$ ipython --no-banner

In [1]: import numpy as np

In [2]: from numpy import linalg as LA

In [3]: np.set_printoptions(suppress=True, linewidth=120)

In [4]: E = np.loadtxt("run18.csv", delimiter=",")

In [5]: E
Out[5]: 
array([[-10.,   0.,  -5., -10., -10.,   0., -10.],
       [ -4.,   0.,  -2.,  -4.,  -4.,   0.,  -4.],
       [ 10.,   0.,   5.,  10.,  10.,   0.,  10.],
       [ 18.,   0.,   9.,  18.,  18.,   0.,  18.],
       [-14.,   0.,  -7., -14., -14.,   0., -14.],
       [ 12.,   0.,   6.,  12.,  12.,   0.,  12.],
       [-14.,   0.,  -7., -14., -14.,   0., -14.],
       [ -8.,   0.,  -4.,  -8.,  -8.,   0.,  -8.],
       [-16.,   0.,  -8., -16., -16.,   0., -16.],
       [-12.,   0.,  -6., -12., -12.,   0., -12.]])

In [6]: # rows and columns are dependent

In [7]: np.argsort(-LA.norm(E, axis=0).round(6), kind="stable")[:3]
Out[7]: array([0, 3, 4])

In [8]: r = LA.matrix_rank(E)

In [9]: r
Out[9]: np.int64(1)

In [10]: ns = LA.svd(E)[2][r:].T

In [11]: [int(LA.matrix_rank(np.delete(E, i, axis=0))) for i in range(10)]
Out[11]: [1, 1, 1, 1, 1, 1, 1, 1, 1, 1]

In [12]: [int(LA.matrix_rank(E[:, :j + 1])) for j in range(7)]
Out[12]: [1, 1, 1, 1, 1, 1, 1]

In [13]: LA.matrix_rank(E.T @ E), LA.matrix_rank(E @ E.T)
Out[13]: (np.int64(1), np.int64(1))

In [14]: np.allclose(E @ ns, 0)
Out[14]: True

In [15]: f = np.array([2, -2, 2])

In [16]: np.array([np.convolve(row, f, "same") for row in E])
Out[16]: 
array([[ 20., -30., -10., -10.,   0., -40.,  20.],
       [  8., -12.,  -4.,  -4.,   0., -16.,   8.],
       [-20.,  30.,  10.,  10.,   0.,  40., -20.],
       [-36.,  54.,  18.,  18.,   0.,  72., -36.],
       [ 28., -42., -14., -14.,   0., -56.,  28.],
       [-24.,  36.,  12.,  12.,   0.,  48., -24.],
       [ 28., -42., -14., -14.,   0., -56.,  28.],
       [ 16., -24.,  -8.,  -8.,   0., -32.,  16.],
       [ 32., -48., -16., -16.,   0., -64.,  32.],
       [ 24., -36., -12., -12.,   0., -48.,  24.]])

In [17]: np.correlate(E[8], E[2], "full")
Out[17]: array([-160.,    0., -240., -320., -320., -240., -680., -240., -320., -320., -240.,    0., -160.])

In [18]: np.polyval(f, E[8])
Out[18]: array([546.,   2., 146., 546., 546.,   2., 546.])

In [19]: f, v = E[5], E[9]

In [20]: f @ f
Out[20]: np.float64(612.0)

In [21]: pr = (f @ v) / (f @ f) * f

In [22]: v - pr
Out[22]: array([0., 0., 0., 0., 0., 0., 0.])

In [23]: pr
Out[23]: array([-12.,  -0.,  -6., -12., -12.,  -0., -12.])

In [24]: np.outer(f, v)
Out[24]: 
array([[-144.,    0.,  -72., -144., -144.,    0., -144.],
       [  -0.,    0.,   -0.,   -0.,   -0.,    0.,   -0.],
       [ -72.,    0.,  -36.,  -72.,  -72.,    0.,  -72.],
       [-144.,    0.,  -72., -144., -144.,    0., -144.],
       [-144.,    0.,  -72., -144., -144.,    0., -144.],
       [  -0.,    0.,   -0.,   -0.,   -0.,    0.,   -0.],
       [-144.,    0.,  -72., -144., -144.,    0., -144.]])

In [25]: LA.matrix_rank(np.outer(f, v))
Out[25]: np.int64(1)

In [26]: np.round(np.trace(LA.pinv(E) @ E), 2)
Out[26]: np.float64(1.0)

In [27]: np.allclose(E[:-1].T @ LA.lstsq(E[:-1].T, E[-1])[0], E[-1])
Out[27]: True

In [28]: np.abs(np.diag(LA.qr(E)[1])) > 1e-9
Out[28]: array([ True, False, False, False, False, False, False])

In [29]: np.round(E @ LA.pinv(E) @ E, 2)
Out[29]: 
array([[-10.,   0.,  -5., -10., -10.,   0., -10.],
       [ -4.,   0.,  -2.,  -4.,  -4.,   0.,  -4.],
       [ 10.,   0.,   5.,  10.,  10.,   0.,  10.],
       [ 18.,   0.,   9.,  18.,  18.,   0.,  18.],
       [-14.,   0.,  -7., -14., -14.,   0., -14.],
       [ 12.,   0.,   6.,  12.,  12.,   0.,  12.],
       [-14.,   0.,  -7., -14., -14.,   0., -14.],
       [ -8.,   0.,  -4.,  -8.,  -8.,   0.,  -8.],
       [-16.,   0.,  -8., -16., -16.,   0., -16.],
       [-12.,   0.,  -6., -12., -12.,   0., -12.]])

In [30]: np.unique(E.round(6), axis=0).shape
Out[30]: (9, 7)

In [31]: arr = np.load("sample16.npy")

In [32]: arr.round(2)
Out[32]: 
array([[-0.79, -1.64,  0.82,  0.18],
       [ 1.46, -0.11,  1.27, -0.49],
       [ 0.9 , -0.46, -0.42,  1.67],
       [-0.67,  1.05,  1.23,  0.96]])

In [33]: x = np.array([4, 8, 1, 3])

In [34]: y = arr @ x

In [35]: b, lr = np.zeros(4), 1 / LA.norm(arr, 2) ** 2

In [36]: for i in range(5):
    ...:     b -= lr * arr.T @ (arr @ b - y)
    ...:     if i % 1 == 0: print(i, round(LA.norm(arr @ b - y), 2))
    ...: 
0 0.0
1 0.0
2 0.0
3 0.0
4 0.0

In [37]: b.round(2)
Out[37]: array([4., 8., 1., 3.])

In [38]: round(float(LA.cond(arr)), 2)
Out[38]: 1.0

In [39]: Y = arr / np.sqrt((arr ** 2).mean(axis=1, keepdims=True))

In [40]: LA.matrix_rank(arr - arr.mean(axis=1, keepdims=True))
Out[40]: np.int64(3)

In [41]: LA.matrix_rank(Y) == LA.matrix_rank(arr)
Out[41]: np.True_

In [42]: f = np.array([-2, -3, -3, -1, 3, 3, 0, 3, -1]) + 0.5

In [43]: K = np.outer(f, f) / (f @ f)

In [44]: K.round(2) + 0
Out[44]: 
array([[ 0.04,  0.07,  0.07,  0.01, -0.1 , -0.1 , -0.01, -0.1 ,  0.01],
       [ 0.07,  0.12,  0.12,  0.02, -0.17, -0.17, -0.02, -0.17,  0.02],
       [ 0.07,  0.12,  0.12,  0.02, -0.17, -0.17, -0.02, -0.17,  0.02],
       [ 0.01,  0.02,  0.02,  0.  , -0.03, -0.03,  0.  , -0.03,  0.  ],
       [-0.1 , -0.17, -0.17, -0.03,  0.23,  0.23,  0.03,  0.23, -0.03],
       [-0.1 , -0.17, -0.17, -0.03,  0.23,  0.23,  0.03,  0.23, -0.03],
       [-0.01, -0.02, -0.02,  0.  ,  0.03,  0.03,  0.  ,  0.03,  0.  ],
       [-0.1 , -0.17, -0.17, -0.03,  0.23,  0.23,  0.03,  0.23, -0.03],
       [ 0.01,  0.02,  0.02,  0.  , -0.03, -0.03,  0.  , -0.03,  0.  ]])

In [45]: # null space of dimension 8

In [46]: x = np.array([-3, 3, -1, 3, 2, -1, 2, -2, 1])

In [47]: np.round(LA.eigvalsh(2 * K - np.eye(9)), 2)
Out[47]: array([-1., -1., -1., -1., -1., -1., -1., -1.,  1.])

In [48]: np.round((x - K @ x) @ (K @ x), 2)
Out[48]: np.float64(-0.0)

In [49]: np.trace(K)
Out[49]: np.float64(1.0)

In [50]: np.round(np.eye(9) - K, 2) + 0
Out[50]: 
array([[ 0.96, -0.07, -0.07, -0.01,  0.1 ,  0.1 ,  0.01,  0.1 , -0.01],
       [-0.07,  0.88, -0.12, -0.02,  0.17,  0.17,  0.02,  0.17, -0.02],
       [-0.07, -0.12,  0.88, -0.02,  0.17,  0.17,  0.02,  0.17, -0.02],
       [-0.01, -0.02, -0.02,  1.  ,  0.03,  0.03,  0.  ,  0.03,  0.  ],
       [ 0.1 ,  0.17,  0.17,  0.03,  0.77, -0.23, -0.03, -0.23,  0.03],
       [ 0.1 ,  0.17,  0.17,  0.03, -0.23,  0.77, -0.03, -0.23,  0.03],
       [ 0.01,  0.02,  0.02,  0.  , -0.03, -0.03,  1.  , -0.03,  0.  ],
       [ 0.1 ,  0.17,  0.17,  0.03, -0.23, -0.23, -0.03,  0.77,  0.03],
       [-0.01, -0.02, -0.02,  0.  ,  0.03,  0.03,  0.  ,  0.03,  1.  ]])

In [51]: np.round(K @ x, 2)
Out[51]: array([ 0.14,  0.24,  0.24,  0.05, -0.33, -0.33, -0.05, -0.33,  0.05])

In [52]: U, sv, Vh = LA.svd(K)

In [53]: np.argmax(sv[:-1] / (sv[1:] + 1e-6)) + 1
Out[53]: np.int64(1)

In [54]: Y = U[:, :1] @ np.diag(sv[:1]) @ Vh[:1]

In [55]: round(LA.norm(K - Y, 2), 2), round(float(sv[1]), 2)
Out[55]: (np.float64(0.0), 0.0)

In [56]: round(np.abs(K - Y).max(), 2)
Out[56]: np.float64(0.0)

In [57]: feats = np.load("dump.npy")

In [58]: feats.round(2)
Out[58]: 
array([[0.25, 0.25, 0.  , 0.25, 0.  , 0.  , 0.  , 0.25, 0.  , 0.  ],
       [0.  , 0.5 , 0.  , 0.5 , 0.  , 0.  , 0.  , 0.  , 0.  , 0.  ],
       [0.2 , 0.  , 0.2 , 0.2 , 0.2 , 0.  , 0.  , 0.  , 0.  , 0.2 ],
       [0.  , 0.  , 0.2 , 0.2 , 0.2 , 0.  , 0.2 , 0.  , 0.2 , 0.  ],
       [0.  , 0.2 , 0.  , 0.2 , 0.2 , 0.  , 0.  , 0.  , 0.2 , 0.2 ],
       [0.2 , 0.  , 0.  , 0.  , 0.2 , 0.2 , 0.2 , 0.2 , 0.  , 0.  ],
       [0.  , 0.14, 0.14, 0.14, 0.14, 0.  , 0.29, 0.  , 0.  , 0.14],
       [0.  , 0.17, 0.17, 0.17, 0.  , 0.  , 0.17, 0.33, 0.  , 0.  ],
       [0.  , 0.25, 0.  , 0.  , 0.  , 0.  , 0.  , 0.  , 0.5 , 0.25],
       [0.33, 0.  , 0.  , 0.  , 0.  , 0.  , 0.  , 0.  , 0.33, 0.33]])

In [59]: # a transition matrix

In [60]: ang = np.radians(135)

In [61]: Rm = np.eye(10)

In [62]: Rm[2, 2] = Rm[4, 4] = np.cos(ang)

In [63]: Rm[2, 4], Rm[4, 2] = -np.sin(ang), np.sin(ang)

In [64]: Rm.round(2)
Out[64]: 
array([[ 1.  ,  0.  ,  0.  ,  0.  ,  0.  ,  0.  ,  0.  ,  0.  ,  0.  ,  0.  ],
       [ 0.  ,  1.  ,  0.  ,  0.  ,  0.  ,  0.  ,  0.  ,  0.  ,  0.  ,  0.  ],
       [ 0.  ,  0.  , -0.71,  0.  , -0.71,  0.  ,  0.  ,  0.  ,  0.  ,  0.  ],
       [ 0.  ,  0.  ,  0.  ,  1.  ,  0.  ,  0.  ,  0.  ,  0.  ,  0.  ,  0.  ],
       [ 0.  ,  0.  ,  0.71,  0.  , -0.71,  0.  ,  0.  ,  0.  ,  0.  ,  0.  ],
       [ 0.  ,  0.  ,  0.  ,  0.  ,  0.  ,  1.  ,  0.  ,  0.  ,  0.  ,  0.  ],
       [ 0.  ,  0.  ,  0.  ,  0.  ,  0.  ,  0.  ,  1.  ,  0.  ,  0.  ,  0.  ],
       [ 0.  ,  0.  ,  0.  ,  0.  ,  0.  ,  0.  ,  0.  ,  1.  ,  0.  ,  0.  ],
       [ 0.  ,  0.  ,  0.  ,  0.  ,  0.  ,  0.  ,  0.  ,  0.  ,  1.  ,  0.  ],
       [ 0.  ,  0.  ,  0.  ,  0.  ,  0.  ,  0.  ,  0.  ,  0.  ,  0.  ,  1.  ]])

In [65]: Y = feats @ Rm.T

In [66]: round(float(LA.det(Rm)), 2), np.round(np.trace(Rm), 2)
Out[66]: (1.0, np.float64(6.59))

In [67]: np.round(np.abs(Y - feats).max(axis=0), 2)
Out[67]: array([0.  , 0.  , 0.48, 0.  , 0.34, 0.  , 0.  , 0.  , 0.  , 0.  ])

In [68]: np.allclose(feats @ feats.T, Y @ Y.T)
Out[68]: True

In [69]: np.allclose(LA.norm(feats, axis=1), LA.norm(Y, axis=1))
Out[69]: True
